% ipython --no-banner

In [1]: import numpy as np

In [2]: np.set_printoptions(precision=3, suppress=True, linewidth=120, legacy="1.25")

In [3]: def tidy(a):
   ...:     return np.round(a, 3) + 0
   ...: 

In [4]: F = np.loadtxt("case8.csv", delimiter=",")

In [5]: print(F)
[[ 1.  5.  1. -5. -4. -2. -5. -5. -4. -5.]
 [-5.  1.  5.  1. -5. -4. -2. -5. -5. -4.]
 [-4. -5.  1.  5.  1. -5. -4. -2. -5. -5.]
 [-5. -4. -5.  1.  5.  1. -5. -4. -2. -5.]
 [-5. -5. -4. -5.  1.  5.  1. -5. -4. -2.]
 [-2. -5. -5. -4. -5.  1.  5.  1. -5. -4.]
 [-4. -2. -5. -5. -4. -5.  1.  5.  1. -5.]
 [-5. -4. -2. -5. -5. -4. -5.  1.  5.  1.]
 [ 1. -5. -4. -2. -5. -5. -4. -5.  1.  5.]
 [ 5.  1. -5. -4. -2. -5. -5. -4. -5.  1.]]

In [6]: print(np.allclose(F @ F.T, F.T @ F))
True

In [7]: A2 = F / np.linalg.norm(F, axis=1, keepdims=True)

In [8]: cov = A2 @ A2.T

In [9]: print(tidy(np.linalg.norm(A2, axis=1)))
[1. 1. 1. 1. 1. 1. 1. 1. 1. 1.]

In [10]: print((cov - 2 * np.eye(10)).round(6).argmax(axis=1))
[1 0 1 2 3 4 5 6 7 0]

In [11]: print(tidy(cov))
[[1.    0.632 0.172 0.129 0.141 0.098 0.141 0.129 0.172 0.632]
 [0.632 1.    0.632 0.172 0.129 0.141 0.098 0.141 0.129 0.172]
 [0.172 0.632 1.    0.632 0.172 0.129 0.141 0.098 0.141 0.129]
 [0.129 0.172 0.632 1.    0.632 0.172 0.129 0.141 0.098 0.141]
 [0.141 0.129 0.172 0.632 1.    0.632 0.172 0.129 0.141 0.098]
 [0.098 0.141 0.129 0.172 0.632 1.    0.632 0.172 0.129 0.141]
 [0.141 0.098 0.141 0.129 0.172 0.632 1.    0.632 0.172 0.129]
 [0.129 0.141 0.098 0.141 0.129 0.172 0.632 1.    0.632 0.172]
 [0.172 0.129 0.141 0.098 0.141 0.129 0.172 0.632 1.    0.632]
 [0.632 0.172 0.129 0.141 0.098 0.141 0.129 0.172 0.632 1.   ]]

In [12]: print((np.abs(cov) > 0.9).astype(int))
[[1 0 0 0 0 0 0 0 0 0]
 [0 1 0 0 0 0 0 0 0 0]
 [0 0 1 0 0 0 0 0 0 0]
 [0 0 0 1 0 0 0 0 0 0]
 [0 0 0 0 1 0 0 0 0 0]
 [0 0 0 0 0 1 0 0 0 0]
 [0 0 0 0 0 0 1 0 0 0]
 [0 0 0 0 0 0 0 1 0 0]
 [0 0 0 0 0 0 0 0 1 0]
 [0 0 0 0 0 0 0 0 0 1]]

In [13]: rng = np.random.default_rng(636)

In [14]: labels = rng.permutation(10)

In [15]: print(labels)
[2 1 4 0 3 8 5 9 7 6]

In [16]: A2 = cov[labels][:, labels]

In [17]: print(np.trace(A2))
10.0

In [18]: print(tidy(np.diag(A2)))
[1. 1. 1. 1. 1. 1. 1. 1. 1. 1.]

In [19]: print(np.allclose(A2, cov))
False

In [20]: x = np.array([3, 3, 3, 0, 1, 3, 3, 3, 0, 1])

In [21]: target = F @ x

In [22]: beta, lr = np.zeros(10), 1 / np.linalg.norm(F, 2) ** 2

In [23]: for i in range(20):
    ...:     beta -= lr * F.T @ (F @ beta - target)
    ...:     if i % 5 == 0: print(i, round(np.linalg.norm(F @ beta - target), 3))
    ...: 
0 32.58
5 5.489
10 3.415
15 3.203

In [24]: print(tidy(beta))
[2.775 3.503 2.411 0.45  0.861 2.775 3.503 2.411 0.45  0.861]

In [25]: print(tidy(np.linalg.cond(F)))
23.0

In [26]: Q, Rm = np.linalg.qr(F)

In [27]: print(np.allclose(Rm.T @ Rm, F.T @ F))
True

In [28]: print(tidy(np.trace(Q @ Q.T)))
10.0

In [29]: print(tidy(Q.T @ Q))
[[1. 0. 0. 0. 0. 0. 0. 0. 0. 0.]
 [0. 1. 0. 0. 0. 0. 0. 0. 0. 0.]
 [0. 0. 1. 0. 0. 0. 0. 0. 0. 0.]
 [0. 0. 0. 1. 0. 0. 0. 0. 0. 0.]
 [0. 0. 0. 0. 1. 0. 0. 0. 0. 0.]
 [0. 0. 0. 0. 0. 1. 0. 0. 0. 0.]
 [0. 0. 0. 0. 0. 0. 1. 0. 0. 0.]
 [0. 0. 0. 0. 0. 0. 0. 1. 0. 0.]
 [0. 0. 0. 0. 0. 0. 0. 0. 1. 0.]
 [0. 0. 0. 0. 0. 0. 0. 0. 0. 1.]]

In [30]: print(Q.shape, Rm.shape)
(10, 10) (10, 10)

In [31]: print(tidy(np.abs(np.diag(Rm))))
[12.767  9.895  9.158  8.291  7.877  7.409  7.352  7.351  6.649  2.66 ]

In [32]: print(tidy(Q @ Rm))
[[ 1.  5.  1. -5. -4. -2. -5. -5. -4. -5.]
 [-5.  1.  5.  1. -5. -4. -2. -5. -5. -4.]
 [-4. -5.  1.  5.  1. -5. -4. -2. -5. -5.]
 [-5. -4. -5.  1.  5.  1. -5. -4. -2. -5.]
 [-5. -5. -4. -5.  1.  5.  1. -5. -4. -2.]
 [-2. -5. -5. -4. -5.  1.  5.  1. -5. -4.]
 [-4. -2. -5. -5. -4. -5.  1.  5.  1. -5.]
 [-5. -4. -2. -5. -5. -4. -5.  1.  5.  1.]
 [ 1. -5. -4. -2. -5. -5. -4. -5.  1.  5.]
 [ 5.  1. -5. -4. -2. -5. -5. -4. -5.  1.]]

In [33]: mat = np.loadtxt("block9.csv", delimiter=",")

In [34]: print(mat)
[[ 51.  -4. -29.  17. -23.  18. -30.  -4.  21.]
 [ -4.  28.  15.  -1.   1.   5. -12.   6.   2.]
 [-29.  15.  53.   4.   7.  -7.   7.   9. -26.]
 [ 17.  -1.   4.  53.   2.   5.   0. -10.   9.]
 [-23.   1.   7.   2.  55.  -9.  25. -27.  -4.]
 [ 18.   5.  -7.   5.  -9.  46.  -1. -25.   2.]
 [-30. -12.   7.   0.  25.  -1.  41. -18.  -9.]
 [ -4.   6.   9. -10. -27. -25. -18.  43.   8.]
 [ 21.   2. -26.   9.  -4.   2.  -9.   8.  39.]]

In [35]: x = np.array([0, 3, 0, 0, 3, 1, 1, 3, 0])

In [36]: target = mat @ x

In [37]: beta, lr = np.zeros(9), 1 / np.linalg.norm(mat, 2) ** 2

In [38]: for i in range(6):
    ...:     beta -= lr * mat.T @ (mat @ beta - target)
    ...:     if i % 1 == 0: print(i, round(np.linalg.norm(mat @ beta - target), 3))
    ...: 
0 118.84
1 107.085
2 97.602
3 89.373
4 82.04
5 75.436

In [39]: print(tidy(np.linalg.cond(mat)))
629.516

In [40]: print(tidy(beta))
[-0.816  1.027  0.839 -0.105  0.939 -0.409  0.035  0.284  0.259]
